% ipython --no-banner

In [1]: import numpy as np

In [2]: np.set_printoptions(suppress=True, linewidth=120)

In [3]: data = np.load("m.npy")

In [4]: data.round(3)
Out[4]: 
array([[ 0.866,  0.   ,  0.   ,  0.   ,  0.   ,  0.5  ,  0.   ],
       [ 0.   ,  1.   ,  0.   ,  0.   ,  0.   ,  0.   ,  0.   ],
       [ 0.   ,  0.   ,  1.   ,  0.   ,  0.   ,  0.   ,  0.   ],
       [ 0.   ,  0.   ,  0.   ,  1.   ,  0.   ,  0.   ,  0.   ],
       [ 0.   ,  0.   ,  0.   ,  0.   ,  1.   ,  0.   ,  0.   ],
       [-0.5  ,  0.   ,  0.   ,  0.   ,  0.   ,  0.866,  0.   ],
       [ 0.   ,  0.   ,  0.   ,  0.   ,  0.   ,  0.   ,  1.   ]])

In [5]: vec = np.array([2, 4, 0, 0, 2, 2, 0])

In [6]: a = np.maximum(data @ vec, 0)

In [7]: np.round(np.maximum(data @ vec, 0) - np.maximum(-data @ vec, 0), 3)
Out[7]: array([2.732, 4.   , 0.   , 0.   , 2.   , 0.732, 0.   ])

In [8]: np.round(np.tanh(data @ vec), 3)
Out[8]: array([0.992, 0.999, 0.   , 0.   , 0.964, 0.624, 0.   ])

In [9]: np.round(data * (a > 1e-9)[:, None], 3)
Out[9]: 
array([[ 0.866,  0.   ,  0.   ,  0.   ,  0.   ,  0.5  ,  0.   ],
       [ 0.   ,  1.   ,  0.   ,  0.   ,  0.   ,  0.   ,  0.   ],
       [ 0.   ,  0.   ,  0.   ,  0.   ,  0.   ,  0.   ,  0.   ],
       [ 0.   ,  0.   ,  0.   ,  0.   ,  0.   ,  0.   ,  0.   ],
       [ 0.   ,  0.   ,  0.   ,  0.   ,  1.   ,  0.   ,  0.   ],
       [-0.5  ,  0.   ,  0.   ,  0.   ,  0.   ,  0.866,  0.   ],
       [ 0.   ,  0.   ,  0.   ,  0.   ,  0.   ,  0.   ,  0.   ]])
